$ python3 -q
>>> import numpy as np
>>> from numpy import linalg as LA
>>> np.set_printoptions(precision=2, suppress=True, linewidth=200, legacy="1.25")
>>> X = np.tanh(np.array([[-0.4, -1.6, 0.0],
...     [0.3, -0.6, -0.6],
...     [0.4, 0.5, -0.5],
...     [-1.1, -0.5, -0.4],
...     [0.5, -0.6, 0.7],
...     [0.1, -0.6, 1.6],
...     [1.7, -0.3, 0.0],
...     [0.1, 1.8, -0.1],
...     [0.8, 0.1, 1.2],
...     [-1.5, 1.1, -0.8],
...     [-1.4, -0.7, 0.0],
...     [2.1, -0.4, 0.3],
...     [-0.3, 0.4, 1.6],
...     [0.0, 0.2, -1.0],
...     [-1.2, -0.8, 0.2],
...     [-0.2, -1.5, -0.3]]) @ np.array([[0.3, 0.4, 1.0, 0.5, 0.1],
...     [0.3, 0.4, 0.9, -0.9, 1.9],
...     [0.7, -1.3, -0.5, 1.2, 0.7]]))
>>> X
array([[-0.54, -0.66, -0.95,  0.85, -1.  ],
       [-0.47,  0.58,  0.06, -0.03, -0.91],
       [-0.08,  0.77,  0.8 , -0.69,  0.56],
       [-0.64, -0.12, -0.87, -0.52, -0.87],
       [ 0.43, -0.74, -0.37,  0.93, -0.54],
       [ 0.75, -0.98, -0.85,  0.99, -0.01],
       [ 0.4 ,  0.51,  0.89,  0.81, -0.38],
       [ 0.46,  0.71,  0.94, -0.93,  1.  ],
       [ 0.8 , -0.83,  0.28,  0.94,  0.8 ],
       [-0.59,  0.71, -0.11, -0.99,  0.88],
       [-0.56, -0.69, -0.97, -0.07, -0.9 ],
       [ 0.62,  0.28,  0.92,  0.94, -0.33],
       [ 0.82, -0.97, -0.63,  0.89,  0.95],
       [-0.56,  0.88,  0.59, -0.88, -0.31],
       [-0.43, -0.79, -0.97,  0.35, -0.91],
       [-0.62, -0.28, -0.89,  0.71, -1.  ]])
>>> x0 = np.array([7, 8, 1, 9, -9])
>>> a = np.maximum(X @ x0, 0)
>>> np.maximum(X @ (3 * x0), 0)
array([19.65, 27.96,  0.  ,  0.  , 29.67, 16.6 , 55.26,  0.  ,  1.43,  0.  ,  0.  , 56.81,  0.  ,  0.  ,  2.98, 23.71])
>>> a
array([ 6.55,  9.32,  0.  ,  0.  ,  9.89,  5.53, 18.42,  0.  ,  0.48,  0.  ,  0.  , 18.94,  0.  ,  0.  ,  0.99,  7.9 ])
>>> X * (a > 1e-9)[:, None]
array([[-0.54, -0.66, -0.95,  0.85, -1.  ],
       [-0.47,  0.58,  0.06, -0.03, -0.91],
       [-0.  ,  0.  ,  0.  , -0.  ,  0.  ],
       [-0.  , -0.  , -0.  , -0.  , -0.  ],
       [ 0.43, -0.74, -0.37,  0.93, -0.54],
       [ 0.75, -0.98, -0.85,  0.99, -0.01],
       [ 0.4 ,  0.51,  0.89,  0.81, -0.38],
       [ 0.  ,  0.  ,  0.  , -0.  ,  0.  ],
       [ 0.8 , -0.83,  0.28,  0.94,  0.8 ],
       [-0.  ,  0.  , -0.  , -0.  ,  0.  ],
       [-0.  , -0.  , -0.  , -0.  , -0.  ],
       [ 0.62,  0.28,  0.92,  0.94, -0.33],
       [ 0.  , -0.  , -0.  ,  0.  ,  0.  ],
       [-0.  ,  0.  ,  0.  , -0.  , -0.  ],
       [-0.43, -0.79, -0.97,  0.35, -0.91],
       [-0.62, -0.28, -0.89,  0.71, -1.  ]])
